% python3 -q
>>> import numpy as np
>>> import numpy.linalg as la
>>> np.set_printoptions(precision=2, suppress=True, linewidth=120, legacy="1.25")
>>> def rnd(a):
...     return np.round(a, 2) + 0
... 
>>> Y = np.array([[1, 1], [1, -1]])
>>> rng = np.random.default_rng(339)
>>> arr = np.kron(Y, np.kron(Y, Y))[rng.permutation(8)][:8]
>>> print(arr)
[[ 1  1 -1 -1  1  1 -1 -1]
 [ 1 -1 -1  1  1 -1 -1  1]
 [ 1  1  1  1  1  1  1  1]
 [ 1 -1  1 -1 -1  1 -1  1]
 [ 1  1  1  1 -1 -1 -1 -1]
 [ 1 -1 -1  1 -1  1  1 -1]
 [ 1 -1  1 -1  1 -1  1 -1]
 [ 1  1 -1 -1 -1 -1  1  1]]
>>> print(rnd(la.svd(arr, compute_uv=False)))
[2.83 2.83 2.83 2.83 2.83 2.83 2.83 2.83]
>>> def softmax(z):
...     e = np.exp(z - z.max(axis=-1, keepdims=True))
...     return e / e.sum(axis=-1, keepdims=True)
... 
>>> print(rnd(softmax(arr[0] + 2)))
[0.22 0.22 0.03 0.03 0.22 0.22 0.03 0.03]
>>> att = arr @ arr.T / np.sqrt(8)
>>> print(rnd(softmax(att)))
[[0.71 0.04 0.04 0.04 0.04 0.04 0.04 0.04]
 [0.04 0.71 0.04 0.04 0.04 0.04 0.04 0.04]
 [0.04 0.04 0.71 0.04 0.04 0.04 0.04 0.04]
 [0.04 0.04 0.04 0.71 0.04 0.04 0.04 0.04]
 [0.04 0.04 0.04 0.04 0.71 0.04 0.04 0.04]
 [0.04 0.04 0.04 0.04 0.04 0.71 0.04 0.04]
 [0.04 0.04 0.04 0.04 0.04 0.04 0.71 0.04]
 [0.04 0.04 0.04 0.04 0.04 0.04 0.04 0.71]]
>>> print(softmax(att).round(6).argmax(axis=1))
[0 1 2 3 4 5 6 7]
>>> labels = rng.permutation(8)
>>> print(labels)
[0 1 2 3 4 7 6 5]
>>> Y = arr[labels][:, labels]
>>> print(np.trace(Y))
2
>>> print(rnd(np.sort(np.abs(la.eigvals(Y)))))
[2.83 2.83 2.83 2.83 2.83 2.83 2.83 2.83]
>>> print(np.allclose(Y, arr))
False
>>> U, sv = la.svd(arr)
Traceback (most recent call last):
  File "<python-input-20>", line 1, in <module>
    U, sv = la.svd(arr)
    ^^^^^
ValueError: too many values to unpack (expected 2)
>>> U, sv, Vt = la.svd(arr, full_matrices=False)
>>> print(U.shape, sv.shape, Vt.shape)
(8, 8) (8,) (8, 8)
>>> print(np.allclose(U * sv @ Vt, arr))
True
>>> print(np.sqrt((sv ** 2).sum()), rnd(la.norm(arr)))
8.0 8.0
>>> print((sv > 1e-8).sum())
8
>>> print(rnd(U.T @ arr @ Vt.T))
[[2.83 0.   0.   0.   0.   0.   0.   0.  ]
 [0.   2.83 0.   0.   0.   0.   0.   0.  ]
 [0.   0.   2.83 0.   0.   0.   0.   0.  ]
 [0.   0.   0.   2.83 0.   0.   0.   0.  ]
 [0.   0.   0.   0.   2.83 0.   0.   0.  ]
 [0.   0.   0.   0.   0.   2.83 0.   0.  ]
 [0.   0.   0.   0.   0.   0.   2.83 0.  ]
 [0.   0.   0.   0.   0.   0.   0.   2.83]]
>>> print(rnd(U.T @ U))
[[1. 0. 0. 0. 0. 0. 0. 0.]
 [0. 1. 0. 0. 0. 0. 0. 0.]
 [0. 0. 1. 0. 0. 0. 0. 0.]
 [0. 0. 0. 1. 0. 0. 0. 0.]
 [0. 0. 0. 0. 1. 0. 0. 0.]
 [0. 0. 0. 0. 0. 1. 0. 0.]
 [0. 0. 0. 0. 0. 0. 1. 0.]
 [0. 0. 0. 0. 0. 0. 0. 1.]]
>>> mat = np.load("m.npy")
>>> print(mat)
[[-0.9 -0.2 -0.4 -1.9 -0.6 -1.3]
 [ 1.1 -0.1  0.2  1.2  1.1 -0.1]
 [-0.8 -1.6 -0.3 -0.8  0.5 -0.4]
 [-0.1  1.2  0.   0.4  0.3 -0.6]
 [ 0.   0.   1.   1.5  1.1 -0.2]
 [-0.1  1.2 -0.9  0.4  1.  -0.5]
 [ 0.  -1.  -0.5  1.9 -1.4 -0.4]
 [ 0.8 -1.1  1.3 -0.8  1.4 -0.3]
 [ 1.9 -1.9  0.3  0.7 -1.  -1.3]
 [ 0.1 -1.   0.   0.1  0.2  0.9]
 [-0.9  1.4  0.9  0.3  1.6  1.3]
 [-1.   0.   0.5  1.   1.7 -2. ]
 [ 1.2 -0.7  2.   0.1 -2.3 -0.1]
 [ 0.1 -1.6  1.5 -0.5  0.5 -1.1]]
>>> d = la.norm(mat[:, None] - mat[None], axis=-1)
>>> print(d[2].round(6).argsort(kind="stable")[:4])
[ 2  9 13  0]
>>> print(np.unravel_index(d.round(6).argmax(), d.shape))
(8, 10)
>>> print((d + 1e9 * np.eye(14)).round(6).argmin(axis=1))
[ 2  4  9  5  1  3  8 13  6  2  4  4  8  7]
>>> print(d.shape)
(14, 14)
>>> print(d.mean(axis=1).argmax())
12
>>> print(rnd(d[2]))
[2.28 3.25 0.   3.15 3.25 3.22 3.46 2.49 3.61 1.96 3.97 3.24 4.34 2.15]
>>> print(np.flatnonzero(d[2] < d.mean() / 2))
[2]
>>> cov = np.cov(mat, rowvar=False)
>>> print(np.argwhere(np.triu(np.abs(np.corrcoef(mat.T)) > 0.8, 1)))
[]
>>> print(rnd(mat.std(axis=0)))
[0.85 1.04 0.81 0.98 1.16 0.82]
>>> print(np.argsort(-mat.std(axis=0).round(6), kind="stable"))
[4 1 3 0 5 2]
>>> print(rnd(np.polyfit(mat[:, 3], mat[:, 4], 1)))
[0.03 0.28]
>>> A = np.loadtxt("data.csv", delimiter=",")
>>> print(rnd(A))
[[0.07 0.07 0.   0.13 0.13 0.13 0.13 0.13 0.13 0.07]
 [0.09 0.18 0.18 0.18 0.09 0.   0.   0.18 0.09 0.  ]
 [0.07 0.13 0.2  0.13 0.07 0.13 0.07 0.07 0.07 0.07]
 [0.09 0.   0.18 0.27 0.09 0.   0.   0.18 0.   0.18]
 [0.12 0.   0.12 0.12 0.38 0.12 0.   0.   0.12 0.  ]
 [0.   0.15 0.08 0.15 0.08 0.23 0.15 0.08 0.08 0.  ]
 [0.09 0.18 0.09 0.   0.09 0.18 0.18 0.   0.18 0.  ]
 [0.08 0.17 0.   0.17 0.17 0.08 0.17 0.17 0.   0.  ]
 [0.09 0.09 0.   0.18 0.09 0.   0.18 0.09 0.18 0.09]
 [0.17 0.   0.17 0.17 0.17 0.   0.08 0.08 0.   0.17]]
>>> u = np.array([-9, 5, -3])
>>> print(np.convolve(arr[7], u))
[ -9  -4  11   1   7   7 -11  -1   2  -3]
>>> print(np.array([np.convolve(row, u, "same") for row in arr]))
[[ -4  11   1 -11  -1  11   1  -2]
 [ 14   1 -11  -1  11   1 -11   8]
 [ -4  -7  -7  -7  -7  -7  -7   2]
 [ 14 -17  17   1 -11  17 -17   8]
 [ -4  -7  -7  11   1   7   7  -2]
 [ 14   1 -11  17 -17  -1  11  -8]
 [ 14 -17  17 -17  17 -17  17  -8]
 [ -4  11   1   7   7 -11  -1   2]]
>>> print(np.polyval(u, arr[7]))
[ -7  -7 -17 -17 -17 -17  -7  -7]
>>> print(np.cross(arr[7, :3], arr[5, :3]))
[-2  0 -2]
>>> J = np.load("x.npy")
>>> print(rnd(J))
[[0.5  0.   0.   0.   0.   0.   0.   0.5 ]
 [0.   0.33 0.   0.   0.   0.   0.33 0.33]
 [0.   0.17 0.17 0.17 0.17 0.   0.17 0.17]
 [0.   0.   0.25 0.25 0.   0.25 0.25 0.  ]
 [0.   0.2  0.2  0.   0.2  0.2  0.2  0.  ]
 [0.   0.   0.   0.   0.   0.33 0.33 0.33]
 [0.   0.   0.   0.   0.   0.   1.   0.  ]
 [0.   0.   0.33 0.   0.   0.   0.   0.67]]
>>> Q, R = la.qr(J)
>>> print(rnd(Q @ R))
[[0.5  0.   0.   0.   0.   0.   0.   0.5 ]
 [0.   0.33 0.   0.   0.   0.   0.33 0.33]
 [0.   0.17 0.17 0.17 0.17 0.   0.17 0.17]
 [0.   0.   0.25 0.25 0.   0.25 0.25 0.  ]
 [0.   0.2  0.2  0.   0.2  0.2  0.2  0.  ]
 [0.   0.   0.   0.   0.   0.33 0.33 0.33]
 [0.   0.   0.   0.   0.   0.   1.   0.  ]
 [0.   0.   0.33 0.   0.   0.   0.   0.67]]
>>> print(rnd(Q.T @ Q))
[[1. 0. 0. 0. 0. 0. 0. 0.]
 [0. 1. 0. 0. 0. 0. 0. 0.]
 [0. 0. 1. 0. 0. 0. 0. 0.]
 [0. 0. 0. 1. 0. 0. 0. 0.]
 [0. 0. 0. 0. 1. 0. 0. 0.]
 [0. 0. 0. 0. 0. 1. 0. 0.]
 [0. 0. 0. 0. 0. 0. 1. 0.]
 [0. 0. 0. 0. 0. 0. 0. 1.]]
>>> X = np.loadtxt("layer5.csv", delimiter=",")
>>> print(X)
[[1.   0.9  0.81 0.73 0.66 0.59 0.53 0.48 0.43 0.39 0.35 0.31 0.28 0.25]
 [0.9  1.   0.9  0.81 0.73 0.66 0.59 0.53 0.48 0.43 0.39 0.35 0.31 0.28]
 [0.81 0.9  1.   0.9  0.81 0.73 0.66 0.59 0.53 0.48 0.43 0.39 0.35 0.31]
 [0.73 0.81 0.9  1.   0.9  0.81 0.73 0.66 0.59 0.53 0.48 0.43 0.39 0.35]
 [0.66 0.73 0.81 0.9  1.   0.9  0.81 0.73 0.66 0.59 0.53 0.48 0.43 0.39]
 [0.59 0.66 0.73 0.81 0.9  1.   0.9  0.81 0.73 0.66 0.59 0.53 0.48 0.43]
 [0.53 0.59 0.66 0.73 0.81 0.9  1.   0.9  0.81 0.73 0.66 0.59 0.53 0.48]
 [0.48 0.53 0.59 0.66 0.73 0.81 0.9  1.   0.9  0.81 0.73 0.66 0.59 0.53]
 [0.43 0.48 0.53 0.59 0.66 0.73 0.81 0.9  1.   0.9  0.81 0.73 0.66 0.59]
 [0.39 0.43 0.48 0.53 0.59 0.66 0.73 0.81 0.9  1.   0.9  0.81 0.73 0.66]
 [0.35 0.39 0.43 0.48 0.53 0.59 0.66 0.73 0.81 0.9  1.   0.9  0.81 0.73]
 [0.31 0.35 0.39 0.43 0.48 0.53 0.59 0.66 0.73 0.81 0.9  1.   0.9  0.81]
 [0.28 0.31 0.35 0.39 0.43 0.48 0.53 0.59 0.66 0.73 0.81 0.9  1.   0.9 ]
 [0.25 0.28 0.31 0.35 0.39 0.43 0.48 0.53 0.59 0.66 0.73 0.81 0.9  1.  ]]
>>> # symmetric, so the eigenvalues are real
>>> L = la.cholesky(X)
>>> print(la.eigvalsh(X).min() > 0)
True
>>> vec = np.array([1, -1, 0, 3, -1, 1, 2, 3])
>>> rhs = J @ vec
>>> print(rnd(rhs))
[2.   1.33 1.   1.5  0.2  2.   2.   2.  ]
>>> print(rnd(la.solve(J, rhs + J[:, 4])))
[ 1. -1.  0.  3.  0.  1.  2.  3.]
>>> print(rnd(la.solve(J, J[:, 1])))
[0. 1. 0. 0. 0. 0. 0. 0.]
>>> w, evecs = la.eigh(X)
>>> print(np.unique(w.round(6) + 0, return_counts=True)[1])
[1 1 1 1 1 1 1 1 1 1 1 1 1 1]
>>> print(rnd(w))
[0.05 0.05 0.06 0.06 0.08 0.09 0.11 0.14 0.18 0.26 0.45 0.89 2.43 9.16]
>>> print(rnd(la.eigvalsh(X @ X)))
[ 0.    0.    0.    0.    0.01  0.01  0.01  0.02  0.03  0.07  0.2   0.79  5.92 83.9 ]
>>> print(rnd(la.svd(X, compute_uv=False)))
[9.16 2.43 0.89 0.45 0.26 0.18 0.14 0.11 0.09 0.08 0.06 0.06 0.05 0.05]
>>> print(rnd(np.abs(evecs[:, -1])))
[0.22 0.24 0.26 0.27 0.28 0.29 0.29 0.29 0.29 0.28 0.27 0.26 0.24 0.22]
>>> print(np.abs(evecs[:, -1]).round(6).argmax())
6
>>> X.inv()
Traceback (most recent call last):
  File "<python-input-72>", line 1, in <module>
    X.inv()
    ^^^^^
AttributeError: 'numpy.ndarray' object has no attribute 'inv'
>>> print(rnd(la.det(X)))
0.0
>>> print(np.trace(X))
14.0
>>> cent = np.sign(np.array([[-1, -2, 1, 0], [2, -2, -1, 1], [0, 2, 2, 2], [1, -1, 0, 1]]))
>>> Y = (np.tril(cent, -1) + np.eye(4)) @ (np.triu(cent, 1) + np.eye(4))
>>> w = np.array([-2, -1, 5, 9])
>>> m1 = np.rint(Y * w @ la.inv(Y)) + 0
>>> print(m1)
[[ 15. -12.   6.  -5.]
 [-22.   9.   0.  11.]
 [-40.  20.  -1.  20.]
 [ 34. -24.  12. -12.]]
>>> U, sv, Vt = la.svd(m1)
>>> print(np.argmax(sv[:-1] / (sv[1:] + 1e-6)) + 1)
3
>>> print(rnd(sv))
[73.33 12.58  1.26  0.08]
>>> Y = U[:, :3] @ np.diag(sv[:3]) @ Vt[:3]
>>> print(la.matrix_rank(m1, rtol=0.05))
2
>>> print(la.matrix_rank(Y))
3
>>> print(rnd(la.norm(m1 - Y) / la.norm(m1)))
0.0
>>> print(rnd(la.norm(m1 - Y, 2)), rnd(sv[3]))
0.08 0.08
